$ python -q
>>> import numpy as np
>>> np.set_printoptions(precision=3, suppress=True, linewidth=200, legacy="1.25")
>>> tidy = lambda a: np.round(a, 3) + 0
>>> data = np.load("a.npy")
>>> data
array([[-1.75 , -0.277, -1.226, -0.966,  2.392, -1.714, -6.029,  2.633,  2.753, -0.242,  1.783,  7.411],
       [-0.526,  2.028, -1.134,  4.704,  0.532, -6.467,  1.98 , -3.193, -1.075, -0.704, -0.909, -5.586],
       [ 1.174,  0.455, -0.593,  7.038, -0.189,  1.836,  0.529, -2.084, -2.046,  1.286,  2.315,  0.949],
       [-1.492, -1.398,  1.381,  3.769,  9.145,  2.017, -1.54 ,  2.618,  2.195,  3.324,  2.811, -5.363],
       [ 2.358, -1.897, -1.426, -4.864,  0.015, -4.723, -0.275,  2.391, -1.386, -2.146, -1.441, -2.013],
       [-1.983,  0.535,  1.014,  7.644, -4.094, -4.039,  1.417, -2.392, -1.621,  4.52 ,  2.646, -0.088],
       [ 0.293,  0.692, -0.733, -4.193,  1.742,  0.168, -2.188,  3.67 ,  1.392, -2.668, -2.692, -7.05 ],
       [ 0.146,  0.961,  0.549,  1.523, -0.236,  0.003,  2.767,  6.309,  4.187,  0.596,  2.152, -2.323],
       [ 3.745,  0.452,  0.862, -4.559, -3.235,  2.319, -4.482,  3.769, -1.406, -1.502, -1.893,  1.405],
       [ 2.542, -0.193,  0.217,  3.164, -0.235, -2.406, -0.492,  1.411, -7.194,  0.756, -1.846, -4.041],
       [ 0.43 ,  2.04 ,  2.967, -2.234, -9.744,  5.849,  0.587, -1.901,  5.172,  2.131, -3.011, -1.587],
       [-0.722, -0.372,  0.808,  1.677,  4.778, -7.1  ,  1.659,  0.051,  3.48 , -0.896, -3.948,  2.693],
       [ 0.283,  0.966, -0.006,  2.19 ,  0.717, -1.501,  4.883,  0.669, -3.883, -4.901,  4.588,  2.077],
       [-1.211, -1.925, -2.905,  4.837,  1.938,  2.757,  0.681,  2.017, -4.472,  0.671, -1.904, -8.568],
       [ 0.341,  0.365, -3.843, -1.359,  3.854, -2.984, -0.925,  3.08 , -6.202, -1.575, -1.274,  1.616],
       [-3.917,  1.937,  1.514, -3.926, -3.441, -6.666, -2.488, -2.939,  2.914,  0.323,  2.14 ,  5.861]])
>>> tidy(np.linalg.norm(data))
43.349
>>> np.unravel_index(np.abs(data).argmax(), data.shape)
(10, 4)
>>> np.abs(data).max()
9.744
>>> other = np.c_[data[:, :6] @ np.array([[0, 0, 1, 2, 0, 3],
...     [3, -1, -1, 3, -3, 3],
...     [3, 0, 1, -1, 3, -3],
...     [3, -1, 0, -3, 1, 3],
...     [2, -3, 1, 0, -3, 0],
...     [0, -3, 0, -3, 1, 0]]), np.array([1, 2, 0, 3, 2, 2, 3, 0, 0, 2, 3, 3, 3, 3, 1, 2])]
>>> tidy(other)
array([[ -2.623,  -0.791,  -0.307,   4.935, -12.703,  -5.301,   1.   ],
       [ 17.858,  11.073,  -3.156,  11.455, -12.845,  22.02 ,   2.   ],
       [ 20.322, -12.434,  -0.063, -22.316,   6.297,  27.78 ,   0.   ],
       [ 29.546, -35.857,  10.432, -25.917, -13.312,  -1.506,   3.   ],
       [-24.531,  20.885,   2.844,  29.212,  -8.219,  -8.931,   2.   ],
       [ 19.391,  16.22 ,  -5.598, -14.19 ,  17.324,  15.546,   2.   ],
       [ -9.218,  -2.229,   0.61 ,  15.47 , -13.526,  -7.425,   3.   ],
       [  8.627,  -1.785,  -0.502,  -1.952,   0.998,   6.243,   0.   ],
       [-16.205,   6.855,   0.92 ,  14.704,   8.695,  -3.672,   0.   ],
       [  9.094,   4.952,   2.717,   2.014,   2.693,  15.888,   2.   ],
       [-11.169,  11.879,  -8.387,  -6.832,  35.628,  -8.193,   3.   ],
       [ 15.895,   5.661,   5.236,  12.901, -16.217,  -0.675,   3.   ],
       [ 10.884,  -0.804,   0.028,   1.403,  -4.378,  10.335,   3.   ],
       [  3.897, -16.997,  -0.253, -28.074,  -1.16 ,  13.818,   3.   ],
       [ -6.803,  -1.616,  -0.013,  18.649, -28.529,   9.57 ,   1.   ],
       [ -8.307,  32.31 ,  -7.781,  28.239,  -1.538, -22.26 ,   2.   ]])
>>> np.linalg.matrix_rank(np.c_[data, other])
13
>>> tidy(np.linalg.norm(other - data @ np.linalg.lstsq(data, other)[0], axis=0))
array([0.   , 0.   , 0.   , 0.   , 0.   , 0.   , 5.395])
>>> tidy(np.linalg.lstsq(data, other[:, 0])[0])
array([0., 3., 3., 3., 2., 0., 0., 0., 0., 0., 0., 0.])
